$ ipython --no-banner

In [1]: import numpy as np

In [2]: np.set_printoptions(precision=3, suppress=True, linewidth=100)

In [3]: m1 = np.load("out1.npy")

In [4]: print(m1)
[[ 6.208 -1.699 -8.555 -2.863  3.398]
 [ 5.214 -1.846 -9.299 -2.487  3.749]
 [ 5.575 -2.108 -8.968 -2.852  3.753]
 [ 5.901 -2.031 -9.171 -3.08   4.084]
 [ 6.27  -2.298 -9.018 -2.458  3.841]
 [ 6.228 -1.925 -8.78  -2.703  4.044]
 [ 8.244 -4.043 -8.412  6.113  1.533]
 [ 7.543 -3.895 -8.387  5.788  0.822]
 [ 8.21  -3.777 -7.998  6.105  1.267]
 [ 7.677 -4.244 -8.246  6.008  0.874]
 [ 8.058 -3.623 -8.186  6.156  0.524]
 [ 8.224 -3.807 -7.613  5.714  1.065]]

In [5]: lab = m1[:, 1] > np.median(m1[:, 1])

In [6]: r0 = m1[lab].mean(axis=0) - m1[~lab].mean(axis=0)

In [7]: print((((m1 - m1.mean(axis=0)) @ r0 > 0) == lab).mean())
1.0

In [8]: print(lab.astype(int))
[1 1 1 1 1 1 0 0 0 0 0 0]

In [9]: print(((m1 - m1.mean(axis=0)) @ r0 > 0).astype(int))
[1 1 1 1 1 1 0 0 0 0 0 0]

In [10]: rng = np.random.default_rng(404)

In [11]: lab = rng.integers(0, 2, 4)

In [12]: X = np.array([[1, -1, 3, 2], [1, 1, 3, -1], [-2, -3, -2, 3], [-2, 3, -3, 2]]) * (lab[:, None] == lab)

In [13]: print(X)
[[ 1  0  3  0]
 [ 0  1  0 -1]
 [-2  0 -2  0]
 [ 0  3  0  2]]

In [14]: O, vecs = np.linalg.qr(X[:, :1])[0], np.linalg.qr(X[:, 1:])[0]

In [15]: sv = np.linalg.svd(O.T @ vecs, compute_uv=False)

In [16]: print(np.degrees(np.arccos(sv.clip(0, 1))))
[29.745]

In [17]: print((sv > 0.9).sum())
0

In [18]: print(round(float(np.linalg.norm(O @ O.T - vecs @ vecs.T, 2)), 3))
1.0

In [19]: hat = np.triu(np.array([[0, 3, 7, -6], [8, 3, 2, 7], [-1, -1, 1, -3], [8, -7, 0, 6]]), 1) + np.eye(4)

In [20]: other = hat @ X @ np.linalg.inv(hat)

In [21]: print(np.trace(other), np.trace(X))
2.0 2

In [22]: other = X + rng.integers(-2, 3, (4, 2)) @ rng.integers(-2, 3, (2, 4))

In [23]: print(other)
[[ 2  0  6  2]
 [ 2 -1  2 -1]
 [-6  4 -6  0]
 [-5  9 -3  4]]

In [24]: print(np.round(np.linalg.svd(other - X, compute_uv=False), 3) + 0)
[11.54   3.852  0.     0.   ]

In [25]: print(other - X)
[[ 1  0  3  2]
 [ 2 -2  2  0]
 [-4  4 -4  0]
 [-5  6 -3  2]]

In [26]: print(np.abs(other - X).sum(axis=1))
[ 6  6 12 16]

In [27]: print(np.linalg.matrix_rank(other - X, tol=1e-8))
2

In [28]: print(np.trace(X))
2

In [29]: print(np.sort(np.abs(np.linalg.eigvals(X))))
[2.    2.    2.236 2.236]

In [30]: print((X + X.T) / 2)
[[ 1.   0.   0.5  0. ]
 [ 0.   1.   0.   1. ]
 [ 0.5  0.  -2.   0. ]
 [ 0.   1.   0.   2. ]]

In [31]: print((X - X.T) / 2)
[[ 0.   0.   2.5  0. ]
 [ 0.   0.   0.  -2. ]
 [-2.5  0.   0.   0. ]
 [ 0.   2.   0.   0. ]]

In [32]: print(round(np.linalg.det(X), 3))
20.0

In [33]: O = X.astype(float).copy()

In [34]: for j in range(4):
    ...:     O[:, j] -= O[:, :j] @ (O[:, :j].T @ O[:, j])
    ...:     O[:, j] /= np.linalg.norm(O[:, j])
    ...: 

In [35]: print(np.round(O.T @ X, 3) + 0)
[[2.236 0.    3.13  0.   ]
 [0.    3.162 0.    1.581]
 [0.    0.    1.789 0.   ]
 [0.    0.    0.    1.581]]

In [36]: feats = np.load("mat.npy")

In [37]: print(feats)
[[ 3  4  5  6  7  8  9]
 [10 11 12 13 14 15 16]
 [17 18 19 20 21 22 23]]

In [38]: # rows and columns are dependent

In [39]: rk = np.linalg.matrix_rank(feats)

In [40]: print(rk)
2

In [41]: null = np.linalg.svd(feats)[2][rk:].T

In [42]: print(np.round(null @ null.T, 3) + 0)
[[ 0.536 -0.357 -0.25  -0.143 -0.036  0.071  0.179]
 [-0.357  0.714 -0.214 -0.143 -0.071  0.     0.071]
 [-0.25  -0.214  0.821 -0.143 -0.107 -0.071 -0.036]
 [-0.143 -0.143 -0.143  0.857 -0.143 -0.143 -0.143]
 [-0.036 -0.071 -0.107 -0.143  0.821 -0.214 -0.25 ]
 [ 0.071  0.    -0.071 -0.143 -0.214  0.714 -0.357]
 [ 0.179  0.071 -0.036 -0.143 -0.25  -0.357  0.536]]

In [43]: U, sv, VT = np.linalg.svd(feats)

In [44]: vecs = VT[:(sv > 1e-8).sum()]

In [45]: vec = feats[0] + -2 * feats[2] + rng.integers(2) * np.eye(7)[6]

In [46]: print(vec)
[-31. -32. -33. -34. -35. -36. -36.]

In [47]: print(np.round(vecs.T @ vecs, 3) + 0)
[[ 0.464  0.357  0.25   0.143  0.036 -0.071 -0.179]
 [ 0.357  0.286  0.214  0.143  0.071  0.    -0.071]
 [ 0.25   0.214  0.179  0.143  0.107  0.071  0.036]
 [ 0.143  0.143  0.143  0.143  0.143  0.143  0.143]
 [ 0.036  0.071  0.107  0.143  0.179  0.214  0.25 ]
 [-0.071  0.     0.071  0.143  0.214  0.286  0.357]
 [-0.179 -0.071  0.036  0.143  0.25   0.357  0.464]]

In [48]: print(np.allclose(vecs.T @ vecs @ vec, vec))
False

In [49]: print(round(np.linalg.norm(vec - vecs.T @ vecs @ vec), 3))
0.732

In [50]: print(np.linalg.matrix_rank(np.vstack([feats, vec])))
3

In [51]: print(np.diag(vecs.T @ vecs))
[0.464 0.286 0.179 0.143 0.179 0.286 0.464]
